% python3 -q
>>> import numpy as np
>>> from numpy import linalg as LA
>>> np.set_printoptions(precision=3, suppress=True, linewidth=120, floatmode="fixed")
>>> F = np.load("w.npy")
>>> print(F)
[[ 20.024 -34.954 -53.954  -0.988 -15.925 -24.021   1.970 -55.923 -29.947]
 [ 68.959  -3.898   7.017 -18.942  -6.930  -3.043   7.006  -3.953 -12.984]
 [ 22.025   5.037 -80.069  33.054 -46.056 -30.031   0.081 -24.052 -16.041]
 [ 26.025 -27.069 -48.021   5.932 -22.057 -20.059   8.038 -41.025 -23.941]
 [ 61.999  35.995 -20.024  16.007 -34.975  -8.957   3.029  26.951   2.043]
 [ 25.997  -3.987 -14.049  -4.030  -7.971  -7.931  -0.032 -12.058  -9.952]
 [ 51.061 -15.019 -27.013  26.986 -41.968  -6.000  35.902   0.017  -9.004]
 [100.095  50.963 -40.013 -10.021 -31.017 -26.978 -27.044   6.021 -13.948]
 [ 34.065  18.014 -34.039  22.961 -34.050 -11.950   5.987   8.938  -1.909]]
>>> x0 = np.array([-1, 5, 1, 2, 9, 7, 0, -6, -1])
>>> h = np.maximum(F @ x0, 0)
>>> print(np.flatnonzero(h > 1e-9))
[]
>>> print(h)
[0.000 0.000 0.000 0.000 0.000 0.000 0.000 0.000 0.000]
>>> print(np.maximum(F @ (3 * x0), 0))
[0.000 0.000 0.000 0.000 0.000 0.000 0.000 0.000 0.000]
>>> print(np.maximum(F @ x0, 0) - np.maximum(-F @ x0, 0))
[-196.711 -166.285 -475.169 -266.362 -411.257 -112.997 -510.007 -395.512 -373.931]
>>> print(np.tanh(F @ x0))
[-1.000 -1.000 -1.000 -1.000 -1.000 -1.000 -1.000 -1.000 -1.000]
>>> print(np.argsort(-LA.norm(F, axis=0).round(6), kind="stable")[:3])
[0 2 4]
>>> print(LA.matrix_rank(F, rtol=0.1))
4
>>> print(round(LA.norm(F, 2) / LA.norm(F), 3))
0.794
>>> J = np.loadtxt("sample0.csv", delimiter=",")
>>> print(J)
[[ 15.000   0.000  -9.000   1.000   4.000   2.000   6.000   8.000  -6.000]
 [  0.000  14.000 -10.000  10.000   4.000  -4.000 -13.000   1.000  -5.000]
 [ -9.000 -10.000  23.000  -9.000   0.000  12.000   2.000 -16.000   4.000]
 [  1.000  10.000  -9.000   9.000   2.000  -2.000  -5.000   3.000   1.000]
 [  4.000   4.000   0.000   2.000   5.000   4.000  -5.000  -3.000  -6.000]
 [  2.000  -4.000  12.000  -2.000   4.000  14.000   5.000  -9.000   3.000]
 [  6.000 -13.000   2.000  -5.000  -5.000   5.000  23.000   7.000  13.000]
 [  8.000   1.000 -16.000   3.000  -3.000  -9.000   7.000  15.000   1.000]
 [ -6.000  -5.000   4.000   1.000  -6.000   3.000  13.000   1.000  18.000]]
>>> # rows and columns are dependent
>>> print((J + J.T) / 2)
[[ 15.000   0.000  -9.000   1.000   4.000   2.000   6.000   8.000  -6.000]
 [  0.000  14.000 -10.000  10.000   4.000  -4.000 -13.000   1.000  -5.000]
 [ -9.000 -10.000  23.000  -9.000   0.000  12.000   2.000 -16.000   4.000]
 [  1.000  10.000  -9.000   9.000   2.000  -2.000  -5.000   3.000   1.000]
 [  4.000   4.000   0.000   2.000   5.000   4.000  -5.000  -3.000  -6.000]
 [  2.000  -4.000  12.000  -2.000   4.000  14.000   5.000  -9.000   3.000]
 [  6.000 -13.000   2.000  -5.000  -5.000   5.000  23.000   7.000  13.000]
 [  8.000   1.000 -16.000   3.000  -3.000  -9.000   7.000  15.000   1.000]
 [ -6.000  -5.000   4.000   1.000  -6.000   3.000  13.000   1.000  18.000]]
>>> J.inv()
Traceback (most recent call last):
  File "<python-input-19>", line 1, in <module>
    J.inv()
    ^^^^^
AttributeError: 'numpy.ndarray' object has no attribute 'inv'
>>> print(J @ J)
[[ 463.000   68.000 -467.000   97.000   72.000  -96.000  173.000  393.000 -165.000]
 [  68.000  623.000 -570.000  399.000  172.000 -325.000 -649.000  147.000 -394.000]
 [-467.000 -570.000 1211.000 -475.000  -32.000  650.000  213.000 -807.000  305.000]
 [  97.000  399.000 -475.000  306.000   74.000 -233.000 -288.000  212.000 -145.000]
 [  72.000  172.000  -32.000   74.000  147.000   48.000 -257.000  -95.000 -236.000]
 [ -96.000 -325.000  650.000 -233.000   48.000  495.000  239.000 -421.000  182.000]
 [ 173.000 -649.000  213.000 -288.000 -257.000  239.000 1031.000  237.000  617.000]
 [ 393.000  147.000 -807.000  212.000  -95.000 -421.000  237.000  695.000    1.000]
 [-165.000 -394.000  305.000 -145.000 -236.000  182.000  617.000    1.000  617.000]]
>>> U, sig, vt = LA.svd(J)
>>> print(np.argmax(sig[:-1] / (sig[1:] + 1e-6)) + 1)
4
>>> print(sig.round(3) + 0)
[54.944 42.385 22.865 15.805  0.000  0.000  0.000  0.000  0.000]
>>> Y = U[:, :4] @ np.diag(sig[:4]) @ vt[:4]
>>> print(round(float(np.abs(J - Y).max()), 3))
0.0
>>> print(LA.matrix_rank(J, rtol=0.05))
4
>>> print(LA.lstsq(J[:-1].T, J[-1])[2])
4
>>> print(np.unique(J.round(6), axis=0).shape)
(9, 9)
>>> print(np.round(J @ LA.pinv(J) @ J, 3) + 0)
[[ 15.000   0.000  -9.000   1.000   4.000   2.000   6.000   8.000  -6.000]
 [  0.000  14.000 -10.000  10.000   4.000  -4.000 -13.000   1.000  -5.000]
 [ -9.000 -10.000  23.000  -9.000   0.000  12.000   2.000 -16.000   4.000]
 [  1.000  10.000  -9.000   9.000   2.000  -2.000  -5.000   3.000   1.000]
 [  4.000   4.000   0.000   2.000   5.000   4.000  -5.000  -3.000  -6.000]
 [  2.000  -4.000  12.000  -2.000   4.000  14.000   5.000  -9.000   3.000]
 [  6.000 -13.000   2.000  -5.000  -5.000   5.000  23.000   7.000  13.000]
 [  8.000   1.000 -16.000   3.000  -3.000  -9.000   7.000  15.000   1.000]
 [ -6.000  -5.000   4.000   1.000  -6.000   3.000  13.000   1.000  18.000]]
>>> print(round(np.trace(LA.pinv(J) @ J), 3))
4.0
>>> print(np.allclose(J[:-1].T @ LA.lstsq(J[:-1].T, J[-1])[0], J[-1]))
True
>>> rk = LA.matrix_rank(J)
>>> print(rk)
4
>>> ns = LA.svd(J)[2][rk:].T
>>> print([int(LA.matrix_rank(J[:i])) for i in range(1, len(J) + 1)])
[1, 2, 3, 4, 4, 4, 4, 4, 4]
>>> print([int(LA.matrix_rank(J[:, :j + 1])) for j in range(9)])
[1, 2, 3, 4, 4, 4, 4, 4, 4]
>>> print(LA.matrix_rank(J.T @ J), LA.matrix_rank(J @ J.T))
4 4
>>> print(ns.shape)
(9, 5)
